$ python3 -q
>>> import numpy as np
>>> np.set_printoptions(precision=2, suppress=True, linewidth=200, sign=" ")
>>> def rd(a):
...     return np.round(a, 2) + 0
... 
>>> m1 = np.array([[1.0, 0.7, 0.49, 0.34, 0.24],
...     [0.7, 1.0, 0.7, 0.49, 0.34],
...     [0.49, 0.7, 1.0, 0.7, 0.49],
...     [0.34, 0.49, 0.7, 1.0, 0.7],
...     [0.24, 0.34, 0.49, 0.7, 1.0]])
>>> print(m1)
[[ 1.    0.7   0.49  0.34  0.24]
 [ 0.7   1.    0.7   0.49  0.34]
 [ 0.49  0.7   1.    0.7   0.49]
 [ 0.34  0.49  0.7   1.    0.7 ]
 [ 0.24  0.34  0.49  0.7   1.  ]]
>>> ev, evecs = np.linalg.eigh(m1)
>>> vec = np.array([0, 2, 1, 0, 0])
>>> print(rd(evecs * np.abs(ev) @ evecs.T))
[[ 1.    0.7   0.49  0.34  0.24]
 [ 0.7   1.    0.7   0.49  0.34]
 [ 0.49  0.7   1.    0.7   0.49]
 [ 0.34  0.49  0.7   1.    0.7 ]
 [ 0.24  0.34  0.49  0.7   1.  ]]
>>> print(rd(vec @ m1 @ vec))
7.8
>>> print(rd(np.linalg.eigvalsh(m1[1:, 1:])))
[ 0.2   0.32  0.76  2.72]
>>> print(rd(evecs * np.sqrt(ev) @ evecs.T))
[[ 0.91  0.35  0.19  0.11  0.07]
 [ 0.35  0.85  0.33  0.18  0.11]
 [ 0.19  0.33  0.85  0.33  0.19]
 [ 0.11  0.18  0.33  0.85  0.35]
 [ 0.07  0.11  0.19  0.35  0.91]]
>>> out = np.array([[0, 2, 1], [3, -1, 0], [-2, 0, -1], [3, -2, 2], [2, -1, -2]])
>>> print(np.linalg.matrix_rank(m1 @ out))
3
>>> print(np.vstack([m1, out.T]).shape)
(8, 5)
>>> print(np.linalg.matrix_rank(np.vstack([m1, out.T])))
5
>>> print(np.allclose(m1 @ m1.T, m1.T @ m1))
True
>>> print(rd(np.abs(np.linalg.eigvals(m1)).max()))
3.1
>>> print((m1 + m1.T) / 2)
[[ 1.    0.7   0.49  0.34  0.24]
 [ 0.7   1.    0.7   0.49  0.34]
 [ 0.49  0.7   1.    0.7   0.49]
 [ 0.34  0.49  0.7   1.    0.7 ]
 [ 0.24  0.34  0.49  0.7   1.  ]]
>>> vec = np.array([0, 2, 3, 1, 3])
>>> print(rd(m1 @ vec))
[ 3.93  5.61  6.57  6.18  5.85]
>>> print(m1 @ np.ones(5))
[ 2.77  3.23  3.38  3.23  2.77]
>>> print(rd(m1 @ (2 * vec)))
[  7.86  11.22  13.14  12.36  11.7 ]
>>> print((m1 @ vec).argmax())
2
